$ ipython --no-banner

In [1]: import numpy as np

In [2]: from numpy import linalg as LA

In [3]: np.set_printoptions(precision=2, suppress=True, linewidth=160, legacy="1.25")

In [4]: def tidy(a):
   ...:     return np.round(a, 2) + 0
   ...: 

In [5]: J = np.loadtxt("mat.csv", delimiter=",")

In [6]: J
Out[6]: 
array([[-3.,  0.,  2.,  3., -2., -2., -2.],
       [-3.,  0.,  2.,  3., -2., -2., -2.],
       [-3.,  0.,  2.,  3., -2., -2., -2.],
       [ 6.,  0., -4., -6.,  4.,  4.,  4.],
       [ 3.,  0., -2., -3.,  2.,  2.,  2.],
       [ 6.,  0., -4., -6.,  4.,  4.,  4.],
       [-6.,  0.,  4.,  6., -4., -4., -4.],
       [-3.,  0.,  2.,  3., -2., -2., -2.],
       [-6.,  0.,  4.,  6., -4., -4., -4.],
       [-6.,  0.,  4.,  6., -4., -4., -4.]])

In [7]: rank = LA.matrix_rank(J)

In [8]: rank
Out[8]: 1

In [9]: ns = LA.svd(J)[2][rank:].T

In [10]: LA.matrix_rank(J.T @ J), LA.matrix_rank(J @ J.T)
Out[10]: (1, 1)

In [11]: [int(LA.matrix_rank(np.delete(J, i, axis=0))) for i in range(10)]
Out[11]: [1, 1, 1, 1, 1, 1, 1, 1, 1, 1]

In [12]: np.allclose(J @ ns, 0)
Out[12]: True

In [13]: [int(LA.matrix_rank(J[:i])) for i in range(1, len(J) + 1)]
Out[13]: [1, 1, 1, 1, 1, 1, 1, 1, 1, 1]

In [14]: U, sig, Vt = LA.svd(J)

In [15]: tidy(sig)
Out[15]: array([29.15,  0.  ,  0.  ,  0.  ,  0.  ,  0.  ,  0.  ])

In [16]: np.argmax(sig[:-1] / (sig[1:] + 1e-6)) + 1
Out[16]: 1

In [17]: M2 = U[:, :1] @ np.diag(sig[:1]) @ Vt[:1]

In [18]: tidy(LA.norm(J - M2) / LA.norm(J))
Out[18]: 0.0

In [19]: U, sig, Vt = LA.svd(J)

In [20]: vecs = Vt[:(sig > 1e-8).sum()]

In [21]: rng = np.random.default_rng(32181)

In [22]: vec = J[0] + 5 * J[9] + rng.integers(2) * np.eye(7)[6]

In [23]: vec
Out[23]: array([-33.,   0.,  22.,  33., -22., -22., -22.])

In [24]: LA.matrix_rank(np.vstack([J, vec]))
Out[24]: 1

In [25]: tidy(np.diag(vecs.T @ vecs))
Out[25]: array([0.26, 0.  , 0.12, 0.26, 0.12, 0.12, 0.12])

In [26]: F = np.loadtxt("out6.csv", delimiter=",")

In [27]: F
Out[27]: 
array([[0., 0., 0., 0., 0., 1., 0., 0.],
       [0., 0., 0., 0., 1., 0., 0., 0.],
       [0., 0., 0., 0., 0., 0., 0., 1.],
       [0., 0., 0., 0., 0., 0., 1., 0.],
       [1., 0., 0., 0., 0., 0., 0., 0.],
       [0., 0., 1., 0., 0., 0., 0., 0.],
       [0., 1., 0., 0., 0., 0., 0., 0.],
       [0., 0., 0., 1., 0., 0., 0., 0.]])

In [28]: # a transition matrix

In [29]: vec = np.array([3, 3, 0, -2, 0, -4, 1, -3])

In [30]: F.T @ (F @ vec)
Out[30]: array([ 3.,  3.,  0., -2.,  0., -4.,  1., -3.])

In [31]: 8 - LA.matrix_rank(F - np.eye(8), tol=1e-8)
Out[31]: 1

In [32]: tidy(LA.inv(F))
Out[32]: 
array([[0., 0., 0., 0., 1., 0., 0., 0.],
       [0., 0., 0., 0., 0., 0., 1., 0.],
       [0., 0., 0., 0., 0., 1., 0., 0.],
       [0., 0., 0., 0., 0., 0., 0., 1.],
       [0., 1., 0., 0., 0., 0., 0., 0.],
       [1., 0., 0., 0., 0., 0., 0., 0.],
       [0., 0., 0., 1., 0., 0., 0., 0.],
       [0., 0., 1., 0., 0., 0., 0., 0.]])

In [33]: [p for p in range(1, 25) if np.allclose(LA.matrix_power(F, p), np.eye(8))]
Out[33]: [8, 16, 24]

In [34]: tidy(np.sort(np.abs(np.degrees(np.angle(LA.eigvals(F))))))
Out[34]: array([  0.,  45.,  45.,  90.,  90., 135., 135., 180.])

In [35]: tidy(np.abs(LA.eigvals(F)))
Out[35]: array([1., 1., 1., 1., 1., 1., 1., 1.])

In [36]: U, sig, Vt = LA.svd(F, full_matrices=False)

In [37]: U.T @ F @ Vt.T
Out[37]: 
array([[1., 0., 0., 0., 0., 0., 0., 0.],
       [0., 1., 0., 0., 0., 0., 0., 0.],
       [0., 0., 1., 0., 0., 0., 0., 0.],
       [0., 0., 0., 1., 0., 0., 0., 0.],
       [0., 0., 0., 0., 1., 0., 0., 0.],
       [0., 0., 0., 0., 0., 1., 0., 0.],
       [0., 0., 0., 0., 0., 0., 1., 0.],
       [0., 0., 0., 0., 0., 0., 0., 1.]])

In [38]: (sig > 1e-8).sum()
Out[38]: 8

In [39]: tidy(np.sqrt((sig ** 2).sum())), tidy(LA.norm(F))
Out[39]: (2.83, 2.83)

In [40]: Vt @ Vt.T
Out[40]: 
array([[1., 0., 0., 0., 0., 0., 0., 0.],
       [0., 1., 0., 0., 0., 0., 0., 0.],
       [0., 0., 1., 0., 0., 0., 0., 0.],
       [0., 0., 0., 1., 0., 0., 0., 0.],
       [0., 0., 0., 0., 1., 0., 0., 0.],
       [0., 0., 0., 0., 0., 1., 0., 0.],
       [0., 0., 0., 0., 0., 0., 1., 0.],
       [0., 0., 0., 0., 0., 0., 0., 1.]])

In [41]: U.shape, sig.shape, Vt.shape
Out[41]: ((8, 8), (8,), (8, 8))

In [42]: tidy(np.cumsum(sig ** 2) / np.sum(sig ** 2))
Out[42]: array([0.12, 0.25, 0.38, 0.5 , 0.62, 0.75, 0.88, 1.  ])

In [43]: K = np.load("dump.npy")

In [44]: K
Out[44]: 
array([[  0,  -1,  -3,   3,   3],
       [ -2,   2,  -2,   5,   6],
       [  0,   0,  -2,   8,   8],
       [ -2,   3,   1,   5,   8],
       [ -3,   6,  -1,   5,   7],
       [ -1,   6,   0,   4,   7],
       [  0,   7,   3,   4,   4],
       [  3,   9,   0,   3,   7],
       [  5,   6,  -1,   0,   8],
       [  3,   5,   2,   2,  10],
       [  5,   2,   2,   2,   9],
       [  3,   1,   1,   1,   7],
       [  4,   0,   3,   0,   8],
       [  1,  -3,   4,  -1,   8],
       [ -1,  -5,   6,  -3,   9],
       [ -2,  -3,   9,  -4,   9],
       [ -5,  -3,  12,  -2,  12],
       [ -8,  -4,   9,   0,  10],
       [ -8,  -5,   7,  -1,  13],
       [-11,  -6,  10,  -3,  13],
       [-10,  -3,   9,  -1,  13],
       [-13,  -5,   7,   0,  14],
       [-13,  -6,   7,   3,  14],
       [-13,  -4,   6,   6,  12],
       [-10,  -4,   8,   3,  11],
       [ -7,  -3,  11,   2,   8],
       [ -7,  -2,  14,  -1,   8]])

In [45]: vec = np.array([1, 0, 1, 0, 0])

In [46]: rhs = K @ vec

In [47]: b, lr = np.zeros(5), 1 / LA.norm(K, 2) ** 2

In [48]: for i in range(8):
    ...:     b -= lr * K.T @ (K @ b - rhs)
    ...:     if i % 2 == 0: print(i, round(LA.norm(K @ b - rhs), 2))
    ...: 
0 21.51
2 17.94
4 15.1
6 12.84

In [49]: tidy(b)
Out[49]: array([ 0.46,  0.1 ,  0.34, -0.22,  0.13])

In [50]: D = LA.norm(K[:, None] - K[None], axis=-1)

In [51]: (D + 1e9 * np.eye(27)).round(6).argmin(axis=1)
Out[51]: array([ 1,  3,  1,  5,  5,  4,  5,  8,  9, 10, 11, 12, 11, 14, 15, 14, 26, 25, 20, 20, 18, 22, 21, 22, 17, 17, 25])

In [52]: np.unravel_index(D.round(6).argmax(), D.shape)
Out[52]: (7, 19)

In [53]: D.shape
Out[53]: (27, 27)

In [54]: A = np.loadtxt("test5.csv", delimiter=",")

In [55]: A
Out[55]: 
array([[1., 0., 0.],
       [6., 1., 0.],
       [1., 4., 1.]])

In [56]: # triangular

In [57]: np.poly(A)
Out[57]: array([ 1., -3.,  3., -1.])

In [58]: np.einsum("ij,ji->", A, A)
Out[58]: 3.0

In [59]: M2 = A[0, 0] * A[1:] - np.outer(A[1:, 0], A[0])

In [60]: M2
Out[60]: 
array([[0., 1., 0.],
       [0., 4., 1.]])

In [61]: LA.matrix_rank(M2), LA.matrix_rank(A)
Out[61]: (2, 3)

In [62]: O, vecs = LA.qr(A[:, :2])[0], LA.qr(A[:, 2:])[0]

In [63]: sig = LA.svd(O.T @ vecs, compute_uv=False)

In [64]: tidy(LA.norm(O @ O.T - vecs @ vecs.T, 2))
Out[64]: 1.0

In [65]: U, sig, Vt = LA.svd(A)

In [66]: tidy(sig)
Out[66]: array([6.49, 3.72, 0.04])

In [67]: M2 = U[:, :2] @ np.diag(sig[:2]) @ Vt[:2]

In [68]: LA.matrix_rank(M2)
Out[68]: 2

In [69]: tidy(np.abs(A - M2).max())
Out[69]: 0.04

In [70]: tidy(LA.norm(A - M2, 2)), tidy(sig[2])
Out[70]: (0.04, 0.04)

In [71]: tidy(LA.norm(A - M2) / LA.norm(A))
Out[71]: 0.01

In [72]: LA.matrix_rank(A, rtol=0.05)
Out[72]: 2

In [73]: tidy(M2)
Out[73]: 
array([[ 1.  ,  0.01, -0.04],
       [ 6.  ,  1.  ,  0.01],
       [ 1.  ,  4.  ,  1.  ]])

In [74]: data = np.array([[-2, 3, 4, 5, -5, -2, 2, 0, -4],
    ...:     [-6, 9, 12, 15, -15, -6, 6, 0, -12],
    ...:     [2, -3, -4, -5, 5, 2, -2, 0, 4],
    ...:     [0, 0, 0, 0, 0, 0, 0, 0, 0]])

In [75]: data
Out[75]: 
array([[ -2,   3,   4,   5,  -5,  -2,   2,   0,  -4],
       [ -6,   9,  12,  15, -15,  -6,   6,   0, -12],
       [  2,  -3,  -4,  -5,   5,   2,  -2,   0,   4],
       [  0,   0,   0,   0,   0,   0,   0,   0,   0]])

In [76]: # looks like rank 1

In [77]: U, sig, Vt = LA.svd(data)

In [78]: vecs = Vt[:(sig > 1e-8).sum()]

In [79]: vec = data[3] + 5 * data[2] + rng.integers(2) * np.eye(9)[3]

In [80]: vec
Out[80]: array([ 10., -15., -20., -25.,  25.,  10., -10.,   0.,  20.])

In [81]: tidy(LA.norm(vec - vecs.T @ vecs @ vec))
Out[81]: 0.0

In [82]: tidy(LA.norm(data, "nuc"))
Out[82]: 33.66

In [83]: tidy(LA.norm(data, 2))
Out[83]: 33.66

In [84]: tidy(LA.norm(data) ** 2 / LA.norm(data, 2) ** 2)
Out[84]: 1.0

In [85]: tidy(LA.norm(data[0], 1)), tidy(LA.norm(data[0], np.inf))
Out[85]: (27.0, 5.0)

In [86]: tidy(LA.norm(data, 1)), tidy(LA.norm(data, np.inf))
Out[86]: (25.0, 81.0)

In [87]: tidy(LA.pinv(F))
Out[87]: 
array([[0., 0., 0., 0., 1., 0., 0., 0.],
       [0., 0., 0., 0., 0., 0., 1., 0.],
       [0., 0., 0., 0., 0., 1., 0., 0.],
       [0., 0., 0., 0., 0., 0., 0., 1.],
       [0., 1., 0., 0., 0., 0., 0., 0.],
       [1., 0., 0., 0., 0., 0., 0., 0.],
       [0., 0., 0., 1., 0., 0., 0., 0.],
       [0., 0., 1., 0., 0., 0., 0., 0.]])

In [88]: F[:, 4] @ F[:, 7]
Out[88]: 0.0

In [89]: F.T @ F
Out[89]: 
array([[1., 0., 0., 0., 0., 0., 0., 0.],
       [0., 1., 0., 0., 0., 0., 0., 0.],
       [0., 0., 1., 0., 0., 0., 0., 0.],
       [0., 0., 0., 1., 0., 0., 0., 0.],
       [0., 0., 0., 0., 1., 0., 0., 0.],
       [0., 0., 0., 0., 0., 1., 0., 0.],
       [0., 0., 0., 0., 0., 0., 1., 0.],
       [0., 0., 0., 0., 0., 0., 0., 1.]])

In [90]: tidy(LA.norm(F, axis=0))
Out[90]: array([1., 1., 1., 1., 1., 1., 1., 1.])
